% python3 -q
>>> import numpy as np
>>> from numpy import linalg as LA
>>> np.set_printoptions(precision=2, suppress=True, linewidth=140, legacy="1.25")
>>> M = np.loadtxt("w.csv", delimiter=",")
>>> print(M)
[[-1.  1. -1.  1.]
 [ 1.  0.  1.  0.]
 [-1.  1. -1.  1.]
 [ 1.  0.  1.  0.]]
>>> Uu, sigma, VT = LA.svd(M)
>>> vecs = VT[:(sigma > 1e-8).sum()]
>>> rng = np.random.default_rng(108295)
>>> vec = M[1] + 5 * M[0] + rng.integers(2) * np.eye(4)[0]
>>> print(vec)
[-4.  5. -4.  5.]
>>> print(np.round(LA.norm(vec - vecs.T @ vecs @ vec), 2))
0.0
>>> print(np.round(vecs.T @ vecs, 2) + 0)
[[0.5 0.  0.5 0. ]
 [0.  0.5 0.  0.5]
 [0.5 0.  0.5 0. ]
 [0.  0.5 0.  0.5]]
>>> print(np.diag(vecs.T @ vecs))
[0.5 0.5 0.5 0.5]
>>> print(np.allclose(vecs.T @ vecs @ vec, vec))
True
>>> J = np.array([[3, 0, 0, 3, 0],
...     [3, 3, 1, 0, 0],
...     [0, 1, 1, 2, 1],
...     [3, 0, 0, 3, 0],
...     [2, 1, 1, 0, 0],
...     [3, 0, 1, 1, 2],
...     [1, 1, 3, 1, 2]])
>>> print(J)
[[3 0 0 3 0]
 [3 3 1 0 0]
 [0 1 1 2 1]
 [3 0 0 3 0]
 [2 1 1 0 0]
 [3 0 1 1 2]
 [1 1 3 1 2]]
>>> # rows 0 and 3 are equal
>>> M2 = np.c_[J[:, :3] @ np.array([[-1, 2, -2], [2, 2, 2], [-2, 0, -2]]), np.array([0, 2, 0, 0, 0, 1, 2])]
>>> print(M2)
[[-3  6 -6  0]
 [ 1 12 -2  2]
 [ 0  2  0  0]
 [-3  6 -6  0]
 [-2  6 -4  0]
 [-5  6 -8  1]
 [-5  4 -6  2]]
>>> print(np.round(LA.lstsq(J, M2[:, 0])[0], 2) + 0)
[-1.  2. -2.  0.  0.]
>>> print(LA.matrix_rank(M2))
4
>>> print(np.round(LA.norm(M2 - J @ LA.lstsq(J, M2)[0], axis=0), 2) + 0)
[0.   0.   0.   1.13]
>>> print((M + M.T) / 2)
[[-1.  1. -1.  1.]
 [ 1.  0.  1.  0.]
 [-1.  1. -1.  1.]
 [ 1.  0.  1.  0.]]
>>> print(M @ M)
[[ 4. -2.  4. -2.]
 [-2.  2. -2.  2.]
 [ 4. -2.  4. -2.]
 [-2.  2. -2.  2.]]
>>> print(np.allclose(M @ M.T, M.T @ M))
True
>>> print(LA.matrix_power(M, 2))
[[ 4. -2.  4. -2.]
 [-2.  2. -2.  2.]
 [ 4. -2.  4. -2.]
 [-2.  2. -2.  2.]]
>>> print(np.round(np.abs(LA.eigvals(M)).max(), 2))
3.24
>>> vec = np.array([3, 0, 1, 2, 4])
>>> y = J @ vec
>>> print(y)
[15 10  9 15  7 20 16]
>>> y = y + 0.1 * rng.normal(size=7)
>>> print(y)
[15.02  9.91  9.04 15.01  7.01 20.06 15.91]
>>> c, *_ = LA.lstsq(J, y)
>>> print(np.round(J.T @ (y - J @ c), 2) + 0)
[0. 0. 0. 0. 0.]
>>> theta = np.radians(36)
>>> Rm = np.eye(5)
>>> Rm[4, 4] = Rm[2, 2] = np.cos(theta)
>>> Rm[4, 2], Rm[2, 4] = -np.sin(theta), np.sin(theta)
>>> print(Rm)
[[ 1.    0.    0.    0.    0.  ]
 [ 0.    1.    0.    0.    0.  ]
 [ 0.    0.    0.81  0.    0.59]
 [ 0.    0.    0.    1.    0.  ]
 [ 0.    0.   -0.59  0.    0.81]]
>>> M2 = J @ Rm.T
>>> print(np.abs(M2 - J).max(axis=0))
[0.   0.   0.98 0.   2.15]
>>> print(np.allclose(LA.norm(J, axis=1), LA.norm(M2, axis=1)))
True
>>> print(np.allclose(J @ J.T, M2 @ M2.T))
True
>>> print(LA.svd(J, compute_uv=False), LA.svd(M2, compute_uv=False))
[8.11 4.09 3.34 2.14 0.88] [8.11 4.09 3.34 2.14 0.88]
>>> idx = rng.integers(0, 2, 8)
>>> m1 = (idx[:, None] == idx) * -1 + np.eye(8)
>>> print(m1)
[[ 0. -1. -1.  0. -1.  0.  0. -1.]
 [-1.  0. -1.  0. -1.  0.  0. -1.]
 [-1. -1.  0.  0. -1.  0.  0. -1.]
 [ 0.  0.  0.  0.  0. -1. -1.  0.]
 [-1. -1. -1.  0.  0.  0.  0. -1.]
 [ 0.  0.  0. -1.  0.  0. -1.  0.]
 [ 0.  0.  0. -1.  0. -1.  0.  0.]
 [-1. -1. -1.  0. -1.  0.  0.  0.]]
>>> # splits into 2 blocks
>>> print(np.allclose(m1 @ m1.T, m1.T @ m1))
True
>>> assert m1 == m1.T
Traceback (most recent call last):
  File "<python-input-49>", line 1, in <module>
    assert m1 == m1.T
           ^^^^^^^^^^
ValueError: The truth value of an array with more than one element is ambiguous. Use a.any() or a.all()
>>> print(LA.matrix_power(m1, 3))
[[-12. -13. -13.   0. -13.   0.   0. -13.]
 [-13. -12. -13.   0. -13.   0.   0. -13.]
 [-13. -13. -12.   0. -13.   0.   0. -13.]
 [  0.   0.   0.  -2.   0.  -3.  -3.   0.]
 [-13. -13. -13.   0. -12.   0.   0. -13.]
 [  0.   0.   0.  -3.   0.  -2.  -3.   0.]
 [  0.   0.   0.  -3.   0.  -3.  -2.   0.]
 [-13. -13. -13.   0. -13.   0.   0. -12.]]
>>> print((m1 + m1.T) / 2)
[[ 0. -1. -1.  0. -1.  0.  0. -1.]
 [-1.  0. -1.  0. -1.  0.  0. -1.]
 [-1. -1.  0.  0. -1.  0.  0. -1.]
 [ 0.  0.  0.  0.  0. -1. -1.  0.]
 [-1. -1. -1.  0.  0.  0.  0. -1.]
 [ 0.  0.  0. -1.  0.  0. -1.  0.]
 [ 0.  0.  0. -1.  0. -1.  0.  0.]
 [-1. -1. -1.  0. -1.  0.  0.  0.]]
>>> print(np.sort(np.abs(LA.eigvals(m1))))
[1. 1. 1. 1. 1. 1. 2. 4.]
>>> print(np.flatnonzero(LA.matrix_power((m1 != 0) + (m1.T != 0) + np.eye(8), 8)[2]))
[0 1 2 4 7]
>>> print((LA.matrix_power((m1 != 0) + (m1.T != 0) + np.eye(8), 8) > 0).astype(int))
[[1 1 1 0 1 0 0 1]
 [1 1 1 0 1 0 0 1]
 [1 1 1 0 1 0 0 1]
 [0 0 0 1 0 1 1 0]
 [1 1 1 0 1 0 0 1]
 [0 0 0 1 0 1 1 0]
 [0 0 0 1 0 1 1 0]
 [1 1 1 0 1 0 0 1]]
>>> print(round(LA.det(m1), 2))
8.0
>>> idx = rng.permutation(8)
>>> M2 = m1[:, idx] * rng.choice([-1, 1], 8)
>>> print(M2)
[[-0. -0. -1. -0. -1.  1.  1. -0.]
 [ 1. -0. -1. -0. -1. -0.  1. -0.]
 [ 1. -0.  0. -0. -1.  1.  1. -0.]
 [-0. -0.  0.  1.  0. -0. -0.  1.]
 [ 1. -0. -1. -0.  0.  1.  1. -0.]
 [-0.  1.  0. -0.  0. -0. -0.  1.]
 [-0.  1.  0.  1.  0. -0. -0. -0.]
 [ 1. -0. -1. -0. -1.  1. -0. -0.]]
>>> Uu, _, VT = LA.svd(m1.T @ M2)
>>> print(idx)
[0 3 2 5 4 1 7 6]
>>> print(np.round(LA.lstsq(m1, M2)[0], 2) + 0)
[[-1.  0.  0.  0.  0.  0.  0.  0.]
 [ 0.  0.  0.  0.  0. -1.  0.  0.]
 [ 0.  0.  1.  0.  0.  0.  0.  0.]
 [ 0. -1.  0.  0.  0.  0.  0.  0.]
 [ 0.  0.  0.  0.  1.  0.  0.  0.]
 [ 0.  0.  0. -1.  0.  0.  0.  0.]
 [ 0.  0.  0.  0.  0.  0.  0. -1.]
 [ 0.  0.  0.  0.  0.  0. -1.  0.]]
>>> print(np.round(Uu @ VT, 2) + 0)
[[-1.  0.  0.  0.  0.  0.  0.  0.]
 [ 0.  0.  0.  0.  0. -1.  0.  0.]
 [ 0.  0.  1.  0.  0.  0.  0.  0.]
 [ 0. -1.  0.  0.  0.  0.  0.  0.]
 [ 0.  0.  0.  0.  1.  0.  0.  0.]
 [ 0.  0.  0. -1.  0.  0.  0.  0.]
 [ 0.  0.  0.  0.  0.  0.  0. -1.]
 [ 0.  0.  0.  0.  0.  0. -1.  0.]]
>>> vec = np.array([-1, 1, 2, 3, -3, 1, -3, 0])
>>> print(M2 @ np.ones(8))
[0. 0. 2. 2. 2. 2. 2. 0.]
>>> print(M2 @ vec)
[-1. -3.  0.  3. -5.  1.  4.  1.]
>>> print(M2 * vec)
[[ 0. -0. -2. -0.  3.  1. -3. -0.]
 [-1. -0. -2. -0.  3. -0. -3. -0.]
 [-1. -0.  0. -0.  3.  1. -3. -0.]
 [ 0. -0.  0.  3. -0. -0.  0.  0.]
 [-1. -0. -2. -0. -0.  1. -3. -0.]
 [ 0.  1.  0. -0. -0. -0.  0.  0.]
 [ 0.  1.  0.  3. -0. -0.  0. -0.]
 [-1. -0. -2. -0.  3.  1.  0. -0.]]
>>> print(LA.norm(M2 @ vec) <= LA.norm(M2, 2) * LA.norm(vec) + 1e-9)
True
>>> print(np.einsum("ij,j->i", M2, vec))
[-1. -3.  0.  3. -5.  1.  4.  1.]
>>> print(np.sign((M2 @ vec).round(6)))
[-1. -1.  0.  1. -1.  1.  1.  1.]
>>> theta = np.radians(30)
>>> Rm = np.eye(8)
>>> Rm[7, 7] = Rm[3, 3] = np.cos(theta)
>>> Rm[7, 3], Rm[3, 7] = -np.sin(theta), np.sin(theta)
>>> print(Rm)
[[ 1.    0.    0.    0.    0.    0.    0.    0.  ]
 [ 0.    1.    0.    0.    0.    0.    0.    0.  ]
 [ 0.    0.    1.    0.    0.    0.    0.    0.  ]
 [ 0.    0.    0.    0.87  0.    0.    0.    0.5 ]
 [ 0.    0.    0.    0.    1.    0.    0.    0.  ]
 [ 0.    0.    0.    0.    0.    1.    0.    0.  ]
 [ 0.    0.    0.    0.    0.    0.    1.    0.  ]
 [ 0.    0.    0.   -0.5   0.    0.    0.    0.87]]
>>> M2 = m1 @ Rm.T
>>> print(np.allclose(LA.norm(m1, axis=1), LA.norm(M2, axis=1)))
True
>>> print(np.round(LA.det(Rm), 2), np.round(np.trace(Rm), 2))
1.0 7.73
>>> W0 = np.load("run2.npy")
>>> print(W0)
[[ 0.2  -0.15 -0.28 -0.05 -0.24  0.05]
 [-0.15  0.22  0.36 -0.1  -0.05 -0.05]
 [-0.28  0.36  0.62 -0.13 -0.01 -0.09]
 [-0.05 -0.1  -0.13  0.19  0.36  0.01]
 [-0.24 -0.05 -0.01  0.36  0.75 -0.02]
 [ 0.05 -0.05 -0.09  0.01 -0.02  0.01]]
>>> vals, vecs = LA.eigh(W0)
>>> vec = np.array([0, 2, 2, 0, 1, 1])
>>> print(np.round(LA.eigvalsh(W0[1:, 1:]), 2) + 0)
[0.  0.  0.  0.8 1. ]
>>> print(vecs * np.abs(vals) @ vecs.T)
[[ 0.2  -0.15 -0.28 -0.05 -0.24  0.05]
 [-0.15  0.22  0.36 -0.1  -0.05 -0.05]
 [-0.28  0.36  0.62 -0.13 -0.01 -0.09]
 [-0.05 -0.1  -0.13  0.19  0.36  0.01]
 [-0.24 -0.05 -0.01  0.36  0.75 -0.02]
 [ 0.05 -0.05 -0.09  0.01 -0.02  0.01]]
>>> M2 = W0 + rng.integers(-2, 3, (6, 2)) @ rng.integers(-2, 3, (2, 6))
>>> print(M2)
[[ 6.2  -1.15  3.72 -3.05 -1.24 -1.95]
 [-4.15  1.22 -1.64  1.9   0.95 -0.05]
 [-0.28 -0.64 -1.38 -0.13 -1.01  3.91]
 [-2.05  1.9   1.87  1.19  2.36 -5.99]
 [ 5.76 -1.05  3.99 -2.64 -0.25 -2.02]
 [-1.95 -0.05 -2.09  1.01 -0.02  2.01]]
>>> print(M2 - W0)
[[ 6. -1.  4. -3. -1. -2.]
 [-4.  1. -2.  2.  1.  0.]
 [ 0. -1. -2.  0. -1.  4.]
 [-2.  2.  2.  1.  2. -6.]
 [ 6. -1.  4. -3. -1. -2.]
 [-2.  0. -2.  1.  0.  2.]]
>>> print(LA.matrix_rank(M2 - W0, tol=1e-8))
2
>>> print(np.round(LA.svd(M2 - W0, compute_uv=False), 2) + 0)
[13.12  8.71  0.    0.    0.    0.  ]
>>> print(np.abs(M2 - W0).sum(axis=1))
[17. 10.  8. 15. 17.  7.]
